In [1]: import numpy as np

In [2]: from numpy import linalg as LA

In [3]: np.set_printoptions(suppress=True, linewidth=200)

In [4]: W0 = np.load("layer15.npy")

In [5]: print(W0)
[[-0.4 -2.  -1.1 -0.6 -1.7]
 [-0.3 -0.7 -0.7 -0.4 -0.4]
 [-0.9 -1.7  0.   2.4  0.3]
 [ 0.7  0.6 -0.3 -0.7 -1.2]]

In [6]: print(np.round(LA.norm(W0, axis=0), 1))
[1.2 2.8 1.3 2.6 2.1]

In [7]: print(round(LA.norm(W0, "nuc"), 1))
7.8

In [8]: print(np.round(LA.norm(W0, axis=1), 1))
[2.9 1.2 3.1 1.7]

In [9]: print(round(float(W0[2] @ W0[1]), 1))
0.4

In [10]: print(LA.norm(W0, axis=1).argmax())
2

In [11]: print(round(float(LA.norm(W0) ** 2 / LA.norm(W0, 2) ** 2), 1))
1.9

In [12]: print(np.round(LA.norm(W0, 2), 1))
3.5

In [13]: print(np.round(LA.norm(W0[2], 1), 1), np.round(LA.norm(W0[2], np.inf), 1))
5.3 2.4

In [14]: M = np.load("w.npy")

In [15]: print(M)
[[ 1 -1  1 -1]
 [ 1  0  0  0]
 [ 1  1  1  1]
 [ 1  2  4  8]]

In [16]: # row 3 dominates

In [17]: other = M / np.sqrt((M ** 2).mean(axis=1, keepdims=True))

In [18]: print(np.round(LA.norm(other, axis=1), 1))
[2. 2. 2. 2.]

In [19]: print(np.round(M - M.mean(axis=1, keepdims=True), 1))
[[ 1.  -1.   1.  -1. ]
 [ 0.8 -0.2 -0.2 -0.2]
 [ 0.   0.   0.   0. ]
 [-2.8 -1.8  0.2  4.2]]

In [20]: other = np.inv(M)
AttributeError: module 'numpy' has no attribute 'inv'


In [21]: other = LA.invert(M)
AttributeError: module 'numpy.linalg' has no attribute 'invert'


In [22]: other = LA.inv(M)

In [23]: print((np.abs(other) > 1e-9).astype(int))
[[0 1 0 0]
 [1 1 1 1]
 [1 1 1 0]
 [1 1 1 1]]

In [24]: print(other.round(1) + 0)
[[ 0.   1.   0.   0. ]
 [-0.3 -0.5  1.  -0.2]
 [ 0.5 -1.   0.5  0. ]
 [-0.2  0.5 -0.5  0.2]]

In [25]: print(np.round(LA.det(M) * LA.det(other), 1))
1.0

In [26]: print(round(LA.slogdet(M)[0], 1))
1.0

In [27]: print(np.round(LA.det(M) * other, 1) + 0)
[[  0.  12.   0.   0.]
 [ -4.  -6.  12.  -2.]
 [  6. -12.   6.   0.]
 [ -2.   6.  -6.   2.]]

In [28]: print(np.round(M @ other, 1) + 0)
[[1. 0. 0. 0.]
 [0. 1. 0. 0.]
 [0. 0. 1. 0.]
 [0. 0. 0. 1.]]
